$ python3 -q
>>> import numpy as np
>>> np.set_printoptions(precision=2, suppress=True, linewidth=200, floatmode="fixed")
>>> m1 = np.array([[0.0, -1.0, 0.0, 0.0],
...     [-1.0, 2.0, -1.0, 0.0],
...     [0.0, -1.0, -2.0, -1.0],
...     [0.0, 0.0, -1.0, 1.0]])
>>> np.round(np.linalg.eigvalsh(m1).min(), 2)
np.float64(-2.53)
>>> J = np.loadtxt("run18.csv", delimiter=",")
>>> J
array([[-1.95, -0.64, -1.27, -1.78],
       [-2.41, -1.41, -1.06,  0.29],
       [-1.08,  0.05, -1.04, -2.60],
       [ 0.99,  1.19, -0.08, -2.57],
       [ 2.12,  1.51,  0.70, -1.32],
       [ 2.36,  1.11,  1.26,  0.79],
       [ 2.40,  1.19,  1.23,  0.56],
       [-2.36, -1.46, -0.97,  0.58],
       [ 2.42,  1.24,  1.20,  0.41],
       [ 1.39,  1.34,  0.16, -2.29],
       [ 1.82,  1.47,  0.46, -1.82],
       [ 1.19,  1.27,  0.04, -2.44],
       [ 0.69,  1.06, -0.25, -2.71],
       [-0.26, -0.85,  0.47,  2.83],
       [-2.13, -1.51, -0.72,  1.29],
       [ 2.43,  1.34,  1.14,  0.06],
       [-0.02, -0.73,  0.58,  2.85],
       [-2.34, -1.47, -0.94,  0.68],
       [ 2.32,  1.48,  0.91, -0.78],
       [ 0.26, -0.57,  0.71,  2.85],
       [-1.86, -1.48, -0.50,  1.76],
       [-0.37, -0.91,  0.41,  2.81],
       [-1.47, -0.23, -1.16, -2.33],
       [-1.14,  0.01, -1.06, -2.56],
       [-1.28, -1.31, -0.10,  2.38]])
>>> # rank 2
>>> z = J[:, 3] > np.median(J[:, 3])
>>> r0 = J[z].mean(axis=0) - J[~z].mean(axis=0)
>>> z.astype(int)
array([0, 0, 0, 0, 0, 1, 1, 1, 1, 0, 0, 0, 0, 1, 1, 0, 1, 1, 0, 1, 1, 1, 0, 0, 1])
>>> r0
array([-0.64, -1.21,  0.41,  3.41])
